$ python3 -q
>>> import numpy as np
>>> np.set_printoptions(precision=2, suppress=True, linewidth=160, floatmode="fixed")
>>> rng = np.random.default_rng(64063)
>>> th = np.sort(rng.uniform(-2, 2, 16))
>>> K = np.c_[th, th ** 2, th ** 3] @ np.array([[5, 2, 0], [0, 0, 2], [2, 1, 5]])
>>> K
array([[-23.89, -10.98, -28.25],
       [-23.39, -10.74, -27.38],
       [-12.17,  -5.39,  -9.35],
       [ -8.99,  -3.91,  -5.19],
       [ -7.10,  -3.05,  -3.10],
       [ -5.52,  -2.33,  -1.66],
       [ -4.54,  -1.90,  -0.95],
       [ -3.88,  -1.61,  -0.57],
       [ -2.42,  -0.99,  -0.05],
       [ -1.60,  -0.65,   0.04],
       [ -0.49,  -0.20,   0.01],
       [  2.42,   0.99,   0.85],
       [  3.46,   1.43,   1.83],
       [  6.99,   3.00,   6.99],
       [  8.06,   3.49,   8.89],
       [ 12.30,   5.46,  17.25]])
>>> labels = K[:, 2] > np.median(K[:, 2])
>>> u = K[labels].mean(axis=0) - K[~labels].mean(axis=0)
>>> round((((K - K.mean(axis=0)) @ u > 0) == labels).mean(), 2)
np.float64(0.88)
>>> ((K - K.mean(axis=0)) @ u > 0).astype(int)
array([0, 0, 0, 0, 0, 0, 1, 1, 1, 1, 1, 1, 1, 1, 1, 1])
>>> Q, vecs = np.linalg.qr(K[:, :2])[0], np.linalg.qr(K[:, 2:])[0]
>>> s = np.linalg.svd(Q.T @ vecs, compute_uv=False)
>>> np.round(np.linalg.norm(Q @ Q.T - vecs @ vecs.T, 2), 2)
np.float64(1.0)
>>> s
array([0.98])
>>> np.degrees(np.arccos(s.clip(0, 1)))
array([10.08])
>>> P = K @ np.linalg.solve(K.T @ K, K.T)
>>> round(float(np.trace(P)), 2)
3.0
>>> np.allclose(P @ P, P)
True
>>> np.round(np.linalg.eigvalsh(P), 2) + 0
array([0.00, 0.00, 0.00, 0.00, 0.00, 0.00, 0.00, 0.00, 0.00, 0.00, 0.00, 0.00, 0.00, 1.00, 1.00, 1.00])
>>> round(np.linalg.norm(K, 2) / np.linalg.norm(K), 2)
np.float64(0.99)
>>> np.argsort(-np.linalg.norm(K, axis=0).round(6), kind="stable")[:3]
array([2, 0, 1])
>>> np.abs(np.linalg.svd(K)[2][-1])
array([0.38, 0.92, 0.03])
>>> [round(float(x), 2) for x in np.linalg.svd(K, compute_uv=False)[:3]]
[64.37, 8.49, 0.34]
>>> np.linalg.cond(K) > 100
np.True_
>>> M2 = np.array([[2, 4, 2], [-5, -4, 2], [5, 2, 3], [-2, -1, -1]])
>>> E = M2.T @ M2
>>> E
array([[58, 40, 11],
       [40, 37,  7],
       [11,  7, 18]])
>>> G = E.T @ E
>>> np.allclose(G, G.T)
True
>>> G
array([[5085, 3877, 1116],
       [3877, 3018,  825],
       [1116,  825,  494]])
>>> (E @ E.T).shape
(3, 3)
>>> np.linalg.svd(E, compute_uv=False) ** 2
array([8310.23,  250.70,   36.07])
>>> np.trace(G), (E ** 2).sum()
(np.int64(8597), np.int64(8597))
